In [1]: import numpy as np

In [2]: from numpy import linalg as LA

In [3]: np.set_printoptions(precision=3, suppress=True, linewidth=120, sign=" ")

In [4]: rd = lambda a: np.round(a, 3) + 0

In [5]: E = np.array([[0.3, 0.0, 0.0, 1.0],
   ...:     [1.0, 1.3, 2.0, 2.0],
   ...:     [3.0, 3.0, 1.3, 0.0],
   ...:     [0.0, 0.0, 0.0, 1.3]])

In [6]: rng = np.random.default_rng(32725)

In [7]: labels = rng.permutation(4)

In [8]: labels
Out[8]: array([ 3,  2,  0,  1])

In [9]: out = E[labels][:, labels]

In [10]: np.diag(out)
Out[10]: array([ 1.3,  1.3,  0.3,  1.3])

In [11]: rd(LA.det(out)), rd(LA.det(E[labels]))
Out[11]: (np.float64(-1.681), np.float64(1.681))

In [12]: np.trace(out)
Out[12]: np.float64(4.2)

In [13]: q, r_ = LA.qr(E)

In [14]: rd(abs(r_[0, 0])), rd(LA.norm(E[:, 0]))
Out[14]: (np.float64(3.176), np.float64(3.176))

In [15]: rd(r_)
Out[15]: 
array([[-3.176, -3.243, -1.857, -0.724],
       [ 0.   , -0.419, -1.139, -0.602],
       [ 0.   ,  0.   , -0.971, -2.028],
       [ 0.   ,  0.   ,  0.   ,  1.3  ]])

In [16]: ev, vecs = LA.eig(E)

In [17]: rd(np.sort(LA.eigvals(E.T)))
Out[17]: array([-1.149,  0.3  ,  1.3  ,  3.749])

In [18]: rd(np.sort(LA.eigvals(E @ E)))
Out[18]: array([  0.09 ,   1.321,   1.69 ,  14.059])

In [19]: rd(np.prod(ev))
Out[19]: np.float64(-1.681)

In [20]: x0 = np.array([0, 0, 1, -3])

In [21]: rhs = E @ x0

In [22]: rd(rhs)
Out[22]: array([-3. , -4. ,  1.3, -3.9])

In [23]: rd(LA.solve(E, rhs))
Out[23]: array([ 0.,  0.,  1., -3.])

In [24]: rd(LA.solve(E, E[:, 3]))
Out[24]: array([ 0.,  0.,  0.,  1.])

In [25]: rd(LA.solve(E, 3 * rhs))
Out[25]: array([ 0.,  0.,  3., -9.])

In [26]: q, vecs = LA.qr(E[:, :3])[0], LA.qr(E[:, 3:])[0]

In [27]: s = LA.svd(q.T @ vecs, compute_uv=False)

In [28]: rd(LA.norm(q @ q.T - vecs @ vecs.T, 2))
Out[28]: np.float64(1.0)

In [29]: F = np.loadtxt("m.csv", delimiter=",")

In [30]: F
Out[30]: 
array([[ 1.3, -1.9,  0.5,  0.6,  1.5,  1.1, -0.3, -0.6,  1.3],
       [-0.1,  1.1, -0.7,  1.2,  1.1,  0.5, -1.1,  0. ,  0.5],
       [ 0. ,  2.4,  4.2,  0.6,  4.8,  3. ,  2.4,  0.3,  4.2],
       [ 0.6,  1.1,  0. , -0.6, -1.8,  0.1,  0.1, -0.6, -0.5],
       [-0.2,  1.2, -1.1, -0.4, -1. ,  0.2, -1.2, -0.3,  0.6],
       [ 1. ,  0.9, -0.1, -0.5,  0.9,  0.3,  1.1,  1.1, -1.1],
       [-0.9,  0.7, -0.5, -0.9, -0.1,  0.3,  0.8, -1.5, -0.8],
       [-0.2,  0.8, -0.1,  0.4,  1.5, -0.3,  0.9, -0.6,  0.4],
       [ 0.6,  0.4, -1.6,  1.9, -0.2,  0.9, -0.3, -0.3, -0.4],
       [-1.4,  1. , -0.7, -1. , -0.5, -0.5, -0.8, -0.4,  1. ],
       [ 0.2, -1.2, -0.2, -0.5,  1.6, -1.3, -1.3, -1. ,  2.2],
       [-0.4,  1. ,  0.6, -0.5,  0.9,  1.8, -0.1,  1.3,  0.8],
       [ 0. ,  1.5,  0.8, -0.6,  0. ,  0.9,  0. ,  0.1, -0.2],
       [-0.3,  0.5,  2.1,  2. ,  0.3, -0.3,  0.3, -2. , -2. ],
       [-1.4, -1. ,  1.3,  1. ,  0.9,  0.3, -0.1,  0. , -0.6],
       [ 1.2, -0.4, -0.2,  1.6,  0.8,  0.5,  0.5, -0.6,  0.3]])

In [31]: P = F @ LA.solve(F.T @ F, F.T)

In [32]: rd(LA.eigvalsh(P))
Out[32]: array([ 0.,  0.,  0.,  0.,  0.,  0.,  0.,  1.,  1.,  1.,  1.,  1.,  1.,  1.,  1.,  1.])

In [33]: rd(P @ F[:, 6])
Out[33]: array([-0.3, -1.1,  2.4,  0.1, -1.2,  1.1,  0.8,  0.9, -0.3, -0.8, -1.3, -0.1,  0. ,  0.3, -0.1,  0.5])

In [34]: q, r_ = LA.qr(F)

In [35]: rd(q.T @ q)
Out[35]: 
array([[ 1.,  0.,  0.,  0.,  0.,  0.,  0.,  0.,  0.],
       [ 0.,  1.,  0.,  0.,  0.,  0.,  0.,  0.,  0.],
       [ 0.,  0.,  1.,  0.,  0.,  0.,  0.,  0.,  0.],
       [ 0.,  0.,  0.,  1.,  0.,  0.,  0.,  0.,  0.],
       [ 0.,  0.,  0.,  0.,  1.,  0.,  0.,  0.,  0.],
       [ 0.,  0.,  0.,  0.,  0.,  1.,  0.,  0.,  0.],
       [ 0.,  0.,  0.,  0.,  0.,  0.,  1.,  0.,  0.],
       [ 0.,  0.,  0.,  0.,  0.,  0.,  0.,  1.,  0.],
       [ 0.,  0.,  0.,  0.,  0.,  0.,  0.,  0.,  1.]])

In [36]: rd(q @ r_)
Out[36]: 
array([[ 1.3, -1.9,  0.5,  0.6,  1.5,  1.1, -0.3, -0.6,  1.3],
       [-0.1,  1.1, -0.7,  1.2,  1.1,  0.5, -1.1,  0. ,  0.5],
       [ 0. ,  2.4,  4.2,  0.6,  4.8,  3. ,  2.4,  0.3,  4.2],
       [ 0.6,  1.1,  0. , -0.6, -1.8,  0.1,  0.1, -0.6, -0.5],
       [-0.2,  1.2, -1.1, -0.4, -1. ,  0.2, -1.2, -0.3,  0.6],
       [ 1. ,  0.9, -0.1, -0.5,  0.9,  0.3,  1.1,  1.1, -1.1],
       [-0.9,  0.7, -0.5, -0.9, -0.1,  0.3,  0.8, -1.5, -0.8],
       [-0.2,  0.8, -0.1,  0.4,  1.5, -0.3,  0.9, -0.6,  0.4],
       [ 0.6,  0.4, -1.6,  1.9, -0.2,  0.9, -0.3, -0.3, -0.4],
       [-1.4,  1. , -0.7, -1. , -0.5, -0.5, -0.8, -0.4,  1. ],
       [ 0.2, -1.2, -0.2, -0.5,  1.6, -1.3, -1.3, -1. ,  2.2],
       [-0.4,  1. ,  0.6, -0.5,  0.9,  1.8, -0.1,  1.3,  0.8],
       [ 0. ,  1.5,  0.8, -0.6,  0. ,  0.9,  0. ,  0.1, -0.2],
       [-0.3,  0.5,  2.1,  2. ,  0.3, -0.3,  0.3, -2. , -2. ],
       [-1.4, -1. ,  1.3,  1. ,  0.9,  0.3, -0.1,  0. , -0.6],
       [ 1.2, -0.4, -0.2,  1.6,  0.8,  0.5,  0.5, -0.6,  0.3]])

In [37]: q.shape, r_.shape
Out[37]: ((16, 9), (9, 9))

In [38]: np.allclose(r_.T @ r_, F.T @ F)
Out[38]: True

In [39]: out = F + rng.integers(-2, 3, (16, 1)) @ rng.integers(-2, 3, (1, 9))

In [40]: rd(out)
Out[40]: 
array([[ 2.3,  0.1, -1.5, -1.4,  2.5,  3.1, -1.3, -2.6,  2.3],
       [ 0.9,  3.1, -2.7, -0.8,  2.1,  2.5, -2.1, -2. ,  1.5],
       [-1. ,  0.4,  6.2,  2.6,  3.8,  1. ,  3.4,  2.3,  3.2],
       [ 0.6,  1.1,  0. , -0.6, -1.8,  0.1,  0.1, -0.6, -0.5],
       [-2.2, -2.8,  2.9,  3.6, -3. , -3.8,  0.8,  3.7, -1.4],
       [ 3. ,  4.9, -4.1, -4.5,  2.9,  4.3, -0.9, -2.9,  0.9],
       [ 0.1,  2.7, -2.5, -2.9,  0.9,  2.3, -0.2, -3.5,  0.2],
       [-1.2, -1.2,  1.9,  2.4,  0.5, -2.3,  1.9,  1.4, -0.6],
       [ 0.6,  0.4, -1.6,  1.9, -0.2,  0.9, -0.3, -0.3, -0.4],
       [-3.4, -3. ,  3.3,  3. , -2.5, -4.5,  1.2,  3.6, -1. ],
       [ 0.2, -1.2, -0.2, -0.5,  1.6, -1.3, -1.3, -1. ,  2.2],
       [-2.4, -3. ,  4.6,  3.5, -1.1, -2.2,  1.9,  5.3, -1.2],
       [ 1. ,  3.5, -1.2, -2.6,  1. ,  2.9, -1. , -1.9,  0.8],
       [-2.3, -3.5,  6.1,  6. , -1.7, -4.3,  2.3,  2. , -4. ],
       [-2.4, -3. ,  3.3,  3. , -0.1, -1.7,  0.9,  2. , -1.6],
       [ 0.2, -2.4,  1.8,  3.6, -0.2, -1.5,  1.5,  1.4, -0.7]])

In [41]: rd(out - F)
Out[41]: 
array([[ 1.,  2., -2., -2.,  1.,  2., -1., -2.,  1.],
       [ 1.,  2., -2., -2.,  1.,  2., -1., -2.,  1.],
       [-1., -2.,  2.,  2., -1., -2.,  1.,  2., -1.],
       [ 0.,  0.,  0.,  0.,  0.,  0.,  0.,  0.,  0.],
       [-2., -4.,  4.,  4., -2., -4.,  2.,  4., -2.],
       [ 2.,  4., -4., -4.,  2.,  4., -2., -4.,  2.],
       [ 1.,  2., -2., -2.,  1.,  2., -1., -2.,  1.],
       [-1., -2.,  2.,  2., -1., -2.,  1.,  2., -1.],
       [ 0.,  0.,  0.,  0.,  0.,  0.,  0.,  0.,  0.],
       [-2., -4.,  4.,  4., -2., -4.,  2.,  4., -2.],
       [ 0.,  0.,  0.,  0.,  0.,  0.,  0.,  0.,  0.],
       [-2., -4.,  4.,  4., -2., -4.,  2.,  4., -2.],
       [ 1.,  2., -2., -2.,  1.,  2., -1., -2.,  1.],
       [-2., -4.,  4.,  4., -2., -4.,  2.,  4., -2.],
       [-1., -2.,  2.,  2., -1., -2.,  1.,  2., -1.],
       [-1., -2.,  2.,  2., -1., -2.,  1.,  2., -1.]])

In [42]: rd(LA.svd(out - F, compute_uv=False))
Out[42]: array([ 25.923,   0.   ,   0.   ,   0.   ,   0.   ,   0.   ,   0.   ,   0.   ,   0.   ])

In [43]: LA.matrix_rank(out - F, tol=1e-8)
Out[43]: np.int64(1)

In [44]: x0 = np.array([3, 3, 3, -1, -1, -2, 1, 0, 3])

In [45]: rd(F @ x0)
Out[45]: array([-1. , -2. , 23.4,  5.9,  1.3,  2.2, -3.3,  2.3, -6.8,  1.4,  3.2,  1.9,  5.1, -0.5, -7.7, -0.2])

In [46]: LA.norm(F @ x0) <= LA.norm(F, 2) * LA.norm(x0) + 1e-9
Out[46]: np.True_

In [47]: t = np.radians(60)

In [48]: r_ = np.eye(9)

In [49]: r_[1, 1] = r_[3, 3] = np.cos(t)

In [50]: r_[1, 3], r_[3, 1] = -np.sin(t), np.sin(t)

In [51]: rd(r_)
Out[51]: 
array([[ 1.   ,  0.   ,  0.   ,  0.   ,  0.   ,  0.   ,  0.   ,  0.   ,  0.   ],
       [ 0.   ,  0.5  ,  0.   , -0.866,  0.   ,  0.   ,  0.   ,  0.   ,  0.   ],
       [ 0.   ,  0.   ,  1.   ,  0.   ,  0.   ,  0.   ,  0.   ,  0.   ,  0.   ],
       [ 0.   ,  0.866,  0.   ,  0.5  ,  0.   ,  0.   ,  0.   ,  0.   ,  0.   ],
       [ 0.   ,  0.   ,  0.   ,  0.   ,  1.   ,  0.   ,  0.   ,  0.   ,  0.   ],
       [ 0.   ,  0.   ,  0.   ,  0.   ,  0.   ,  1.   ,  0.   ,  0.   ,  0.   ],
       [ 0.   ,  0.   ,  0.   ,  0.   ,  0.   ,  0.   ,  1.   ,  0.   ,  0.   ],
       [ 0.   ,  0.   ,  0.   ,  0.   ,  0.   ,  0.   ,  0.   ,  1.   ,  0.   ],
       [ 0.   ,  0.   ,  0.   ,  0.   ,  0.   ,  0.   ,  0.   ,  0.   ,  1.   ]])

In [52]: out = F @ r_.T

In [53]: np.allclose(F @ F.T, out @ out.T)
Out[53]: True

In [54]: rd(LA.svd(F, compute_uv=False)), rd(LA.svd(out, compute_uv=False))
Out[54]: 
(array([ 9.664,  5.17 ,  5.15 ,  3.897,  3.721,  2.806,  2.486,  1.895,  1.56 ]),
 array([ 9.664,  5.17 ,  5.15 ,  3.897,  3.721,  2.806,  2.486,  1.895,  1.56 ]))

In [55]: np.allclose(LA.norm(F, axis=1), LA.norm(out, axis=1))
Out[55]: True

In [56]: W0 = np.diag(np.array([2, 3, -4, -3])) + -1 * np.eye(4, k=1) + -1 * np.eye(4, k=-1)

In [57]: W0
Out[57]: 
array([[ 2., -1.,  0.,  0.],
       [-1.,  3., -1.,  0.],
       [ 0., -1., -4., -1.],
       [ 0.,  0., -1., -3.]])

In [58]: q = W0.astype(float).copy()

In [59]: for j in range(4):
    ...:     q[:, j] -= q[:, :j] @ (q[:, :j].T @ q[:, j])
    ...:     q[:, j] /= LA.norm(q[:, j])
    ...: 

In [60]: rd(q.T @ W0)
Out[60]: 
array([[ 2.236, -2.236,  0.447,  0.   ],
       [ 0.   ,  2.449,  0.816,  0.408],
       [ 0.   ,  0.   ,  4.139,  1.611],
       [ 0.   ,  0.   ,  0.   ,  2.691]])

In [61]: x0 = np.array([0, 2, 2, 0])

In [62]: rhs = W0 @ x0

In [63]: coef, lr = np.zeros(4), 1 / LA.norm(W0, 2) ** 2

In [64]: for i in range(6):
    ...:     coef -= lr * W0.T @ (W0 @ coef - rhs)
    ...:     if i % 2 == 0: print(i, round(LA.norm(W0 @ coef - rhs), 3))
    ...: 
0 3.138
2 1.444
4 0.929

In [65]: rd(coef)
Out[65]: array([-0.386,  1.76 ,  1.952,  0.149])

In [66]: rd(LA.cond(W0))
Out[66]: np.float64(3.293)

In [67]: ev, vecs = LA.eigh(W0)

In [68]: x0 = np.array([-7, -2, -7, -1])

In [69]: rd(x0 @ W0 @ x0 / (x0 @ x0)), rd(ev[0]), rd(ev[-1])
Out[69]: (np.float64(-1.544), np.float64(-4.715), np.float64(3.715))

In [70]: rd(LA.eigvalsh(W0[1:, 1:]))
Out[70]: array([-4.713, -2.43 ,  3.143])

In [71]: np.abs(W0).sum(axis=1).max(), rd(np.abs(ev).max())
Out[71]: (np.float64(6.0), np.float64(4.715))

In [72]: rd(vecs * np.abs(ev) @ vecs.T)
Out[72]: 
array([[ 2.005, -0.972,  0.188, -0.01 ],
       [-0.972,  3.165,  0.144,  0.138],
       [ 0.188,  0.144,  4.121,  0.98 ],
       [-0.01 ,  0.138,  0.98 ,  3.003]])

In [73]: M = np.array([[4.0, 0.0, 0.0, 0.0, 0.0],
    ...:     [0.0, 4.0, 3.0, 3.0, 3.0],
    ...:     [0.0, 3.0, 4.0, 3.0, 3.0],
    ...:     [0.0, 3.0, 3.0, 4.0, 3.0],
    ...:     [0.0, 3.0, 3.0, 3.0, 4.0]])

In [74]: M
Out[74]: 
array([[ 4.,  0.,  0.,  0.,  0.],
       [ 0.,  4.,  3.,  3.,  3.],
       [ 0.,  3.,  4.,  3.,  3.],
       [ 0.,  3.,  3.,  4.,  3.],
       [ 0.,  3.,  3.,  3.,  4.]])

In [75]: labels = rng.permutation(5)

In [76]: out = M[:, labels] * rng.choice([-1, 1], 5)

In [77]: out
Out[77]: 
array([[-0.,  4.,  0.,  0.,  0.],
       [-4.,  0.,  3.,  3.,  3.],
       [-3.,  0.,  4.,  3.,  3.],
       [-3.,  0.,  3.,  4.,  3.],
       [-3.,  0.,  3.,  3.,  4.]])

In [78]: left, _, VT = LA.svd(M.T @ out)

In [79]: rd(LA.lstsq(M, out)[0])
Out[79]: 
array([[ 0.,  1.,  0.,  0.,  0.],
       [-1.,  0.,  0.,  0.,  0.],
       [ 0.,  0.,  1.,  0.,  0.],
       [ 0.,  0.,  0.,  1.,  0.],
       [ 0.,  0.,  0.,  0.,  1.]])

In [80]: rd(left @ VT)
Out[80]: 
array([[ 0.,  1.,  0.,  0.,  0.],
       [-1.,  0.,  0.,  0.,  0.],
       [ 0.,  0.,  1.,  0.,  0.],
       [ 0.,  0.,  0.,  1.,  0.],
       [ 0.,  0.,  0.,  0.,  1.]])

In [81]: labels
Out[81]: array([ 1,  0,  2,  3,  4])
